In [1]: import numpy as np

In [2]: np.set_printoptions(suppress=True, linewidth=100)

In [3]: def rd(a):
   ...:     return np.round(a, 1) + 0
   ...: 

In [4]: A = np.array([[0, 0, 0], [0, 0, 1], [0, 1, 0]])

In [5]: left, sv, Vh = np.linalg.svd(A)

In [6]: print(np.argmax(sv[:-1] / (sv[1:] + 1e-6)) + 1)
2

In [7]: print(sv)
[1. 1. 0.]

In [8]: out = left[:, :2] @ np.diag(sv[:2]) @ Vh[:2]

In [9]: print(rd(np.linalg.norm(A - out) / np.linalg.norm(A)))
0.0

In [10]: print(out)
[[0. 0. 0.]
 [0. 0. 1.]
 [0. 1. 0.]]

In [11]: print(rd(np.linalg.norm(A - out, 2)), sv[2])
0.0 0.0

In [12]: print(rd(np.trace(np.linalg.pinv(A) @ A)))
2.0

In [13]: print(np.unique(A.round(6), axis=0).shape)
(3, 3)

In [14]: print(np.abs(np.diag(np.linalg.qr(A)[1])) > 1e-9)
[False  True  True]

In [15]: print(rd(A @ np.linalg.pinv(A) @ A))
[[0. 0. 0.]
 [0. 0. 1.]
 [0. 1. 0.]]

In [16]: left, sv, Vh = np.linalg.svd(A)

In [17]: vecs = Vh[:(sv > 1e-8).sum()]

In [18]: rng = np.random.default_rng(343)

In [19]: x = A[1] + 2 * A[2] + rng.integers(2) * np.eye(3)[2]

In [20]: print(x)
[0. 2. 1.]

In [21]: print(np.allclose(vecs.T @ vecs @ x, x))
True

In [22]: print(np.linalg.matrix_rank(np.vstack([A, x])))
2

In [23]: print(np.diag(vecs.T @ vecs))
[0. 1. 1.]

In [24]: print(rd(np.linalg.norm(x - vecs.T @ vecs @ x)))
0.0

In [25]: print(rd(np.linalg.det(A)))
0.0

In [26]: print((np.linalg.matrix_power((A != 0) + (A.T != 0) + np.eye(3), 3) > 0).astype(int))
[[1 0 0]
 [0 1 1]
 [0 1 1]]

In [27]: print((A != 0).astype(int))
[[0 0 0]
 [0 0 1]
 [0 1 0]]

In [28]: print(np.flatnonzero(np.linalg.matrix_power((A != 0) + (A.T != 0) + np.eye(3), 3)[0]))
[0]

In [29]: J = np.loadtxt("w.csv", delimiter=",")

In [30]: print(J)
[[-2.4 -1.7  3.8]
 [-2.4 -1.2  1.8]
 [-2.6 -0.7  3. ]
 [-3.3  2.2  2.1]
 [-2.1  2.   2.4]
 [-2.8 -0.4  3. ]
 [-4.  -0.8  3.6]
 [-4.3 -0.7  2.8]
 [-2.8  1.8  2.5]
 [-3.2 -1.4  2.7]
 [-3.4 -1.2  4.4]
 [-2.9 -0.3  1.8]
 [-4.   0.   4.5]
 [-4.4  1.2  4. ]
 [-3.5  0.3  2. ]
 [-4.3  0.2  3.1]
 [-3.4  0.6  4.4]
 [-4.8  2.1  2.7]
 [-2.6 -0.3  3. ]
 [-3.7  0.   3. ]
 [-1.9  1.3  2.9]
 [-3.6  1.2  2.5]
 [-1.7  1.8  2.4]]

In [31]: Xs = (J - J.mean(axis=0)) / J.std(axis=0)

In [32]: print(rd(Xs.std(axis=0)))
[1. 1. 1.]

In [33]: coef = np.linalg.lstsq(np.delete(Xs, 0, axis=1), Xs[:, 0])[0]

In [34]: print(rd(coef))
[-0.1 -0.3]

In [35]: print(np.abs(coef).argmax())
1

In [36]: C2 = np.cov(J, rowvar=False)

In [37]: print(rd(J.std(axis=0)))
[0.8 1.2 0.8]

In [38]: print(rd(np.linalg.eigvalsh(C2)[::-1]))
[1.6 0.9 0.4]

In [39]: print(np.argsort(-J.std(axis=0).round(6), kind="stable"))
[1 0 2]

In [40]: print(rd(np.polyfit(J[:, 2], J[:, 0], 1)))
[-0.3 -2.2]

In [41]: d = np.linalg.norm(J[:, None] - J[None], axis=-1)

In [42]: print(np.unravel_index(d.round(6).argmax(), d.shape))
(np.int64(0), np.int64(17))

In [43]: print(rd(d[19]))
[2.3 2.1 1.3 2.4 2.6 1.  1.  0.9 2.1 1.5 1.9 1.5 1.5 1.7 1.1 0.6 1.6 2.4 1.1 0.  2.2 1.3 2.8]

In [44]: print(np.linalg.matrix_rank(d ** 2))
5

In [45]: print(np.flatnonzero(d[19] < d.mean() / 2))
[ 5  6  7 14 15 19]

In [46]: K = np.array([[1, 7, -8], [-8, 1, 7], [7, -8, 1]])

In [47]: u, g = K[1], K[0]

In [48]: print(u @ g)
-57

In [49]: p = (u @ g) / (u @ u) * u

In [50]: print(np.linalg.matrix_rank(np.outer(u, g)))
1

In [51]: print(np.outer(u, g))
[[ -8 -56  64]
 [  1   7  -8]
 [  7  49 -56]]

In [52]: print(p)
[ 4.  -0.5 -3.5]

In [53]: print(rd(np.linalg.eigvals(K)))
[1.5+13.j 1.5-13.j 0.  +0.j]

In [54]: print(rd(np.linalg.eigvals(K).sum().real))
3.0

In [55]: print(rd(np.linalg.det(K[::-1])))
0.0

In [56]: print(rd(np.linalg.norm(K, 2) / np.linalg.norm(K)))
0.7

In [57]: print([round(float(x), 1) for x in np.linalg.svd(K, compute_uv=False)[:3]])
[13.1, 13.1, 0.0]

In [58]: W0 = np.load("a.npy")

In [59]: print(W0)
[[ 0  0  0  0  0  0]
 [-2  2 -2  2 -2  2]
 [ 2  2  2  2  2  2]
 [ 0  0  0  0  0  0]
 [-2  2 -2  2 -2  2]
 [ 2  2  2  2  2  2]]

In [60]: def softmax(z):
    ...:     e = np.exp(z - z.max(axis=-1, keepdims=True))
    ...:     return e / e.sum(axis=-1, keepdims=True)
    ...: 

In [61]: print(rd(softmax(W0[0])))
[0.2 0.2 0.2 0.2 0.2 0.2]

In [62]: print(rd(softmax(10 * W0[0])))
[0.2 0.2 0.2 0.2 0.2 0.2]

In [63]: scores = W0 @ W0.T / np.sqrt(6)

In [64]: print(rd(softmax(scores + np.triu(np.full(scores.shape, -np.inf), 1))))
[[1.  0.  0.  0.  0.  0. ]
 [0.  1.  0.  0.  0.  0. ]
 [0.  0.  1.  0.  0.  0. ]
 [0.2 0.2 0.2 0.2 0.  0. ]
 [0.  0.5 0.  0.  0.5 0. ]
 [0.  0.  0.5 0.  0.  0.5]]

In [65]: print(rd(softmax(scores)[0] @ W0))
[0.  1.3 0.  1.3 0.  1.3]

In [66]: r = np.linalg.matrix_rank(W0)

In [67]: print(r)
2

In [68]: null = np.linalg.svd(W0)[2][r:].T

In [69]: print(np.linalg.matrix_rank(W0.T @ W0), np.linalg.matrix_rank(W0 @ W0.T))
2 2

In [70]: print([int(np.linalg.matrix_rank(np.delete(W0, i, axis=0))) for i in range(6)])
[2, 2, 2, 2, 2, 2]

In [71]: print(rd(W0 @ null))
[[0. 0. 0. 0.]
 [0. 0. 0. 0.]
 [0. 0. 0. 0.]
 [0. 0. 0. 0.]
 [0. 0. 0. 0.]
 [0. 0. 0. 0.]]

In [72]: print(null.shape)
(6, 4)

In [73]: Q, vecs = np.linalg.qr(J[:, :1])[0], np.linalg.qr(J[:, 1:])[0]

In [74]: sv = np.linalg.svd(Q.T @ vecs, compute_uv=False)

In [75]: print(rd(np.degrees(np.arccos(sv.clip(0, 1)))))
[16.4]

In [76]: arr = np.array([[0.0, 5.0, 0.0, 0.0],
    ...:     [5.0, 2.0, 5.0, 0.0],
    ...:     [0.0, 5.0, 3.0, 5.0],
    ...:     [0.0, 0.0, 5.0, -1.0]])

In [77]: print(rd(np.linalg.norm(arr, axis=0)))
[5.  7.3 7.7 5.1]

In [78]: print(rd(np.linalg.norm(arr, 1)), rd(np.linalg.norm(arr, np.inf)))
13.0 13.0

In [79]: print(rd(np.linalg.norm(arr[0] - arr[1])))
7.7

In [80]: print(rd(np.linalg.norm(arr, "nuc")))
23.1

In [81]: u = np.array([-2, 0, 3, -1])

In [82]: out = arr + np.outer(u, np.eye(4)[1])

In [83]: print(out)
[[ 0.  3.  0.  0.]
 [ 5.  2.  5.  0.]
 [ 0.  8.  3.  5.]
 [ 0. -1.  5. -1.]]

In [84]: out = np.array([[1, 2], [2, 3], [0, 3], [3, 2]])

In [85]: print(np.einsum("ik,kj->ij", arr, out))
[[10. 15.]
 [ 9. 31.]
 [25. 34.]
 [-3. 13.]]

In [86]: print(arr @ out)
[[10. 15.]
 [ 9. 31.]
 [25. 34.]
 [-3. 13.]]

In [87]: print(np.vstack([arr, out.T]).shape)
(6, 4)

In [88]: M = np.load("data.npy")

In [89]: print(M)
[[ 0  1  3  3]
 [ 0  1  1  0]
 [ 0 -2  0  3]]

In [90]: left, sv, Vh = np.linalg.svd(M)

In [91]: print(np.argmax(sv[:-1] / (sv[1:] + 1e-6)) + 1)
2

In [92]: out = left[:, :2] @ np.diag(sv[:2]) @ Vh[:2]

In [93]: print(rd(np.linalg.norm(M - out) / np.linalg.norm(M)))
0.0

In [94]: print(rd(np.abs(M - out).max()))
0.0

In [95]: r = np.linalg.matrix_rank(M)

In [96]: print(r)
2

In [97]: null = np.linalg.svd(M)[2][r:].T

In [98]: print(rd(M @ null))
[[0. 0.]
 [0. 0.]
 [0. 0.]]

In [99]: print(np.linalg.matrix_rank(M.T @ M), np.linalg.matrix_rank(M @ M.T))
2 2

In [100]: print([int(np.linalg.matrix_rank(M[:, :j + 1])) for j in range(4)])
[0, 1, 2, 2]

In [101]: print([int(np.linalg.matrix_rank(np.delete(M, i, axis=0))) for i in range(3)])
[2, 2, 2]

In [102]: left, sv, Vh = np.linalg.svd(M)

In [103]: vecs = Vh[:(sv > 1e-8).sum()]

In [104]: x = M[0] + -2 * M[2] + rng.integers(2) * np.eye(4)[3]

In [105]: print(x)
[ 0.  5.  3. -2.]

In [106]: print(rd(vecs.T @ vecs))
[[ 0.   0.   0.   0. ]
 [ 0.   0.6  0.4 -0.3]
 [ 0.   0.4  0.6  0.3]
 [ 0.  -0.3  0.3  0.8]]

In [107]: print(rd(np.diag(vecs.T @ vecs)))
[0.  0.6 0.6 0.8]

In [108]: print(np.allclose(vecs.T @ vecs @ x, x))
False

In [109]: print(rd(M @ np.linalg.pinv(M) @ M))
[[ 0.  1.  3.  3.]
 [ 0.  1.  1.  0.]
 [ 0. -2.  0.  3.]]

In [110]: print(np.allclose(M[:-1].T @ np.linalg.lstsq(M[:-1].T, M[-1])[0], M[-1]))
True

In [111]: print(np.unique(M.round(6), axis=0).shape)
(3, 4)

In [112]: print(rd(np.trace(np.linalg.pinv(M) @ M)))
2.0

In [113]: print(np.abs(np.diag(np.linalg.qr(M)[1])) > 1e-9)
[False  True  True]

In [114]: theta = np.radians(180)

In [115]: r_ = np.eye(4)

In [116]: r_[0, 0] = r_[2, 2] = np.cos(theta)

In [117]: r_[0, 2], r_[2, 0] = -np.sin(theta), np.sin(theta)

In [118]: print(rd(r_))
[[-1.  0.  0.  0.]
 [ 0.  1.  0.  0.]
 [ 0.  0. -1.  0.]
 [ 0.  0.  0.  1.]]

In [119]: out = M @ r_.T

In [120]: print(rd(np.linalg.svd(M, compute_uv=False)), rd(np.linalg.svd(out, compute_uv=False)))
[4.9 3.2 0. ] [4.9 3.2 0. ]

In [121]: print(np.allclose(np.linalg.norm(M, axis=1), np.linalg.norm(out, axis=1)))
True

In [122]: print(rd(out))
[[ 0.  1. -3.  3.]
 [ 0.  1. -1.  0.]
 [ 0. -2.  0.  3.]]

In [123]: print(rd(np.abs(out - M).max(axis=0)))
[0. 0. 6. 0.]

In [124]: print(rd(np.linalg.det(r_)), np.trace(r_))
1.0 0.0

In [125]: F = np.load("m.npy")

In [126]: print(F)
[[-0.7 -1.  -2.  -1. ]
 [-1.   2.3  0.   1. ]
 [-2.   1.   1.3  1. ]
 [-1.  -1.  -2.  -0.7]]

In [127]: theta = np.radians(180)

In [128]: r_ = np.eye(4)

In [129]: r_[0, 0] = r_[1, 1] = np.cos(theta)

In [130]: r_[0, 1], r_[1, 0] = -np.sin(theta), np.sin(theta)

In [131]: print(rd(r_))
[[-1.  0.  0.  0.]
 [ 0. -1.  0.  0.]
 [ 0.  0.  1.  0.]
 [ 0.  0.  0.  1.]]

In [132]: out = F @ r_.T

In [133]: print(rd(out))
[[ 0.7  1.  -2.  -1. ]
 [ 1.  -2.3  0.   1. ]
 [ 2.  -1.   1.3  1. ]
 [ 1.   1.  -2.  -0.7]]

In [134]: print(rd(np.linalg.det(r_)), np.trace(r_))
1.0 0.0

In [135]: feats = np.loadtxt("sample8.csv", delimiter=",")

In [136]: print(rd(feats))
[[ 0.7  0.8]
 [ 0.8 -0.7]]

In [137]: ev, vecs = np.linalg.eigh(feats)

In [138]: x = np.array([5, 8])

In [139]: print(rd(vecs * np.abs(ev) @ vecs.T))
[[1. 0.]
 [0. 1.]]

In [140]: print(rd(vecs * np.maximum(ev, 0) @ vecs.T))
[[0.8 0.4]
 [0.4 0.2]]

In [141]: print(rd(feats @ feats.T))
[[1. 0.]
 [0. 1.]]

In [142]: print(rd(np.linalg.svd(feats, compute_uv=False)))
[1. 1.]

In [143]: out = np.array([[-3, -1, -3], [-1, 3, -3]])

In [144]: basis = np.kron(out, feats)

In [145]: print(rd(np.linalg.norm(basis, 2)), rd(np.linalg.norm(out, 2) * np.linalg.norm(feats, 2)))
5.3 5.3

In [146]: out = np.c_[J[:, :1] @ np.array([[1]]), np.array([4, 2, 3, -3, -7, 6, -2, 5, 4, -9, -2, -6, 7, -2, 0, 0, 8, -4, -6, 2, -1, 2, -7])]

In [147]: print(out)
[[-2.4  4. ]
 [-2.4  2. ]
 [-2.6  3. ]
 [-3.3 -3. ]
 [-2.1 -7. ]
 [-2.8  6. ]
 [-4.  -2. ]
 [-4.3  5. ]
 [-2.8  4. ]
 [-3.2 -9. ]
 [-3.4 -2. ]
 [-2.9 -6. ]
 [-4.   7. ]
 [-4.4 -2. ]
 [-3.5  0. ]
 [-4.3  0. ]
 [-3.4  8. ]
 [-4.8 -4. ]
 [-2.6 -6. ]
 [-3.7  2. ]
 [-1.9 -1. ]
 [-3.6  2. ]
 [-1.7 -7. ]]

In [148]: print(np.linalg.matrix_rank(np.c_[J, out]))
4

In [149]: print(rd(np.linalg.norm(out - J @ np.linalg.lstsq(J, out)[0], axis=0)))
[ 0.  21.9]

In [150]: print(rd(np.abs(np.linalg.eigvals(feats)).max()))
1.0

In [151]: print((feats - feats.T) / 2)
[[0. 0.]
 [0. 0.]]

In [152]: print(np.allclose(feats @ feats.T, feats.T @ feats))
True

In [153]: print(rd(feats @ feats))
[[1. 0.]
 [0. 1.]]

In [154]: print(np.allclose(feats, feats.T))
True
